% ipython --no-banner

In [1]: import numpy as np

In [2]: np.set_printoptions(suppress=True, linewidth=120)

In [3]: rd = lambda a: np.round(a, 3) + 0

In [4]: M = np.load("run0.npy")

In [5]: M
Out[5]: 
array([[  0, -40, -32, -12,   6,  -1,  31,   7],
       [  6, -41, -28, -12,   6,   4,  29,   2],
       [ 15, -50, -28, -23,   4,   6,  39,  -7],
       [ 13, -33, -16, -11,   4,   9,  21,  -6],
       [ 17, -52, -28, -13,   8,  14,  31,  -5],
       [ -4, -26, -24,  -8,   4,  -4,  22,   8]])

In [6]: np.unique(M.round(6), axis=0).shape
Out[6]: (6, 8)

In [7]: rd(np.trace(np.linalg.pinv(M) @ M))
Out[7]: np.float64(3.0)

In [8]: rd(M @ np.linalg.pinv(M) @ M)
Out[8]: 
array([[  0., -40., -32., -12.,   6.,  -1.,  31.,   7.],
       [  6., -41., -28., -12.,   6.,   4.,  29.,   2.],
       [ 15., -50., -28., -23.,   4.,   6.,  39.,  -7.],
       [ 13., -33., -16., -11.,   4.,   9.,  21.,  -6.],
       [ 17., -52., -28., -13.,   8.,  14.,  31.,  -5.],
       [ -4., -26., -24.,  -8.,   4.,  -4.,  22.,   8.]])

In [9]: np.abs(np.diag(np.linalg.qr(M)[1])) > 1e-9
Out[9]: array([ True,  True, False,  True, False, False])

In [10]: rank = np.linalg.matrix_rank(M)

In [11]: rank
Out[11]: np.int64(3)

In [12]: null = np.linalg.svd(M)[2][rank:].T

In [13]: [int(np.linalg.matrix_rank(np.delete(M, i, axis=0))) for i in range(6)]
Out[13]: [3, 3, 3, 3, 3, 3]

In [14]: null.shape
Out[14]: (8, 5)

In [15]: [int(np.linalg.matrix_rank(M[:, :j + 1])) for j in range(8)]
Out[15]: [1, 2, 2, 3, 3, 3, 3, 3]

In [16]: W = np.array([[8, -9, 2, -4],
    ...:     [-6, 3, -5, 9],
    ...:     [-8, 9, -2, -7],
    ...:     [-1, 9, -6, -5],
    ...:     [-4, 8, 8, -5],
    ...:     [-6, 5, -9, -3],
    ...:     [7, -1, 0, -9],
    ...:     [-3, 0, -8, 1]])

In [17]: c = np.array([0, 2, 2, 0])

In [18]: act = np.maximum(M @ W + c, 0)

In [19]: act
Out[19]: 
array([[686,   0, 339,   0],
       [679,   0, 343,   0],
       [909,   0, 510,   0],
       [536,   0, 290,   0],
       [801,   0, 408,   0],
       [462,   0, 224,   0]])

In [20]: W2 = np.array([[-1, -1], [2, 2], [0, -1], [-1, -1]])

In [21]: W @ W2
Out[21]: 
array([[-22, -24],
       [  3,   8],
       [ 33,  35],
       [ 24,  30],
       [ 25,  17],
       [ 19,  28],
       [  0,   0],
       [  2,  10]])

In [22]: (act @ W2).round(6).argmax(axis=1)
Out[22]: array([0, 0, 0, 0, 0, 0])

In [23]: Uu, sigma, vt = np.linalg.svd(M)

In [24]: np.argmax(sigma[:-1] / (sigma[1:] + 1e-6)) + 1
Out[24]: np.int64(3)

In [25]: B = Uu[:, :3] @ np.diag(sigma[:3]) @ vt[:3]

In [26]: np.linalg.matrix_rank(M, rtol=0.05)
Out[26]: np.int64(3)

In [27]: F = np.load("arr.npy")

In [28]: F
Out[28]: 
array([[-0.92 , -1.978,  0.739, -0.041],
       [-1.091, -1.813,  0.917, -0.158],
       [-1.097, -2.207,  0.681,  0.152],
       [-1.459, -1.897,  1.238,  0.093],
       [-1.351, -1.831,  1.2  , -0.198],
       [-1.195, -1.986,  1.138, -0.02 ],
       [-0.658, -1.831,  0.326, -0.162],
       [ 1.528,  1.138, -0.986, -0.395],
       [ 2.025,  1.103, -0.887, -0.497],
       [ 1.745,  1.351, -1.346,  0.019],
       [ 2.705,  1.095, -1.159,  0.053],
       [ 2.152,  1.204, -0.926,  0.052],
       [ 2.503,  0.963, -1.276,  0.113],
       [ 1.559,  0.946, -1.34 , -0.175]])

In [29]: x = np.array([9, 4, 8, 1])

In [30]: F @ np.eye(4)[0]
Out[30]: array([-0.92 , -1.091, -1.097, -1.459, -1.351, -1.195, -0.658,  1.528,  2.025,  1.745,  2.705,  2.152,  2.503,  1.559])

In [31]: np.linalg.norm(F @ x) <= np.linalg.norm(F, 2) * np.linalg.norm(x) + 1e-9
Out[31]: np.True_

In [32]: B = np.c_[F[:, :1] @ np.array([[2]]), np.array([2, 1, 2, 0, -2, 1, 1, 0, 2, 0, -1, 0, 1, 0])]

In [33]: B
Out[33]: 
array([[-1.84 ,  2.   ],
       [-2.182,  1.   ],
       [-2.194,  2.   ],
       [-2.918,  0.   ],
       [-2.702, -2.   ],
       [-2.39 ,  1.   ],
       [-1.316,  1.   ],
       [ 3.056,  0.   ],
       [ 4.05 ,  2.   ],
       [ 3.49 ,  0.   ],
       [ 5.41 , -1.   ],
       [ 4.304,  0.   ],
       [ 5.006,  1.   ],
       [ 3.118,  0.   ]])

In [34]: rd(np.linalg.norm(np.linalg.qr(F)[0].T @ B, axis=0) ** 2 / ((B ** 2).sum(axis=0) + 1e-12))
Out[34]: array([1.   , 0.348])

In [35]: hat = F @ np.linalg.solve(F.T @ F, F.T)

In [36]: rd(hat @ F[:, 2])
Out[36]: array([ 0.739,  0.917,  0.681,  1.238,  1.2  ,  1.138,  0.326, -0.986, -0.887, -1.346, -1.159, -0.926, -1.276, -1.34 ])

In [37]: rd(np.linalg.eigvalsh(hat))
Out[37]: array([0., 0., 0., 0., 0., 0., 0., 0., 0., 0., 1., 1., 1., 1.])

In [38]: A = np.load("m.npy")

In [39]: A
Out[39]: 
array([[1, 0, 3, 0, 1, 2, 2, 3],
       [1, 3, 3, 2, 3, 3, 3, 3],
       [1, 0, 1, 1, 2, 2, 2, 2],
       [1, 2, 0, 0, 0, 3, 3, 0],
       [3, 0, 3, 2, 1, 1, 1, 3],
       [2, 3, 3, 2, 2, 2, 2, 3],
       [3, 0, 0, 0, 3, 2, 3, 1],
       [1, 2, 3, 1, 0, 2, 3, 3]])

In [40]: f = np.array([2, 1])

In [41]: np.array([np.convolve(row, f, "same") for row in A])
Out[41]: 
array([[2, 1, 6, 3, 2, 5, 6, 8],
       [2, 7, 9, 7, 8, 9, 9, 9],
       [2, 1, 2, 3, 5, 6, 6, 6],
       [2, 5, 2, 0, 0, 6, 9, 3],
       [6, 3, 6, 7, 4, 3, 3, 7],
       [4, 8, 9, 7, 6, 6, 6, 8],
       [6, 3, 0, 0, 6, 7, 8, 5],
       [2, 5, 8, 5, 1, 4, 8, 9]])

In [42]: np.correlate(A[4], A[0], "full")
Out[42]: array([ 9,  6, 15, 15, 13, 21,  9, 26, 15, 13,  8,  4, 10,  1,  3])

In [43]: np.polyval(f, A[4])
Out[43]: array([7, 1, 7, 5, 3, 3, 3, 7])

In [44]: rd(np.linalg.norm(A, "nuc"))
Out[44]: np.float64(30.88)

In [45]: rd(np.linalg.norm(A[6], 1)), rd(np.linalg.norm(A[6], np.inf))
Out[45]: (np.float64(12.0), np.float64(3.0))

In [46]: B = np.array([[-1], [-3], [-2], [-2], [-1]])

In [47]: W2 = np.array([[2, -2, -3, 1, 2, -2, 1]])

In [48]: W0 = B @ W2

In [49]: W0
Out[49]: 
array([[-2,  2,  3, -1, -2,  2, -1],
       [-6,  6,  9, -3, -6,  6, -3],
       [-4,  4,  6, -2, -4,  4, -2],
       [-4,  4,  6, -2, -4,  4, -2],
       [-2,  2,  3, -1, -2,  2, -1]])

In [50]: # columns 0 and 4 are equal

In [51]: Uu, sigma, vt = np.linalg.svd(W0)

In [52]: np.argmax(sigma[:-1] / (sigma[1:] + 1e-6)) + 1
Out[52]: np.int64(1)

In [53]: B = Uu[:, :1] @ np.diag(sigma[:1]) @ vt[:1]

In [54]: np.linalg.matrix_rank(W0, rtol=0.05)
Out[54]: np.int64(1)

In [55]: f, r1 = W0[0], W0[1]

In [56]: f @ f
Out[56]: np.int64(27)

In [57]: f @ r1
Out[57]: np.int64(81)

In [58]: pr = (f @ r1) / (f @ f) * f

In [59]: np.outer(f, r1)
Out[59]: 
array([[ 12, -12, -18,   6,  12, -12,   6],
       [-12,  12,  18,  -6, -12,  12,  -6],
       [-18,  18,  27,  -9, -18,  18,  -9],
       [  6,  -6,  -9,   3,   6,  -6,   3],
       [ 12, -12, -18,   6,  12, -12,   6],
       [-12,  12,  18,  -6, -12,  12,  -6],
       [  6,  -6,  -9,   3,   6,  -6,   3]])

In [60]: rd(np.linalg.norm(f + r1) ** 2 + np.linalg.norm(f - r1) ** 2)
Out[60]: np.float64(540.0)

In [61]: pr
Out[61]: array([-6.,  6.,  9., -3., -6.,  6., -3.])

In [62]: np.linalg.matrix_rank(np.outer(f, r1))
Out[62]: np.int64(1)

In [63]: Uu, sigma, vt = np.linalg.svd(W0)

In [64]: V = vt[:(sigma > 1e-8).sum()]

In [65]: rng = np.random.default_rng(37)

In [66]: x = W0[0] + 5 * W0[1] + rng.integers(2) * np.eye(7)[6]

In [67]: x
Out[67]: array([-32.,  32.,  48., -16., -32.,  32., -16.])

In [68]: np.linalg.matrix_rank(np.vstack([W0, x]))
Out[68]: np.int64(1)

In [69]: rd(V.T @ V)
Out[69]: 
array([[ 0.148, -0.148, -0.222,  0.074,  0.148, -0.148,  0.074],
       [-0.148,  0.148,  0.222, -0.074, -0.148,  0.148, -0.074],
       [-0.222,  0.222,  0.333, -0.111, -0.222,  0.222, -0.111],
       [ 0.074, -0.074, -0.111,  0.037,  0.074, -0.074,  0.037],
       [ 0.148, -0.148, -0.222,  0.074,  0.148, -0.148,  0.074],
       [-0.148,  0.148,  0.222, -0.074, -0.148,  0.148, -0.074],
       [ 0.074, -0.074, -0.111,  0.037,  0.074, -0.074,  0.037]])
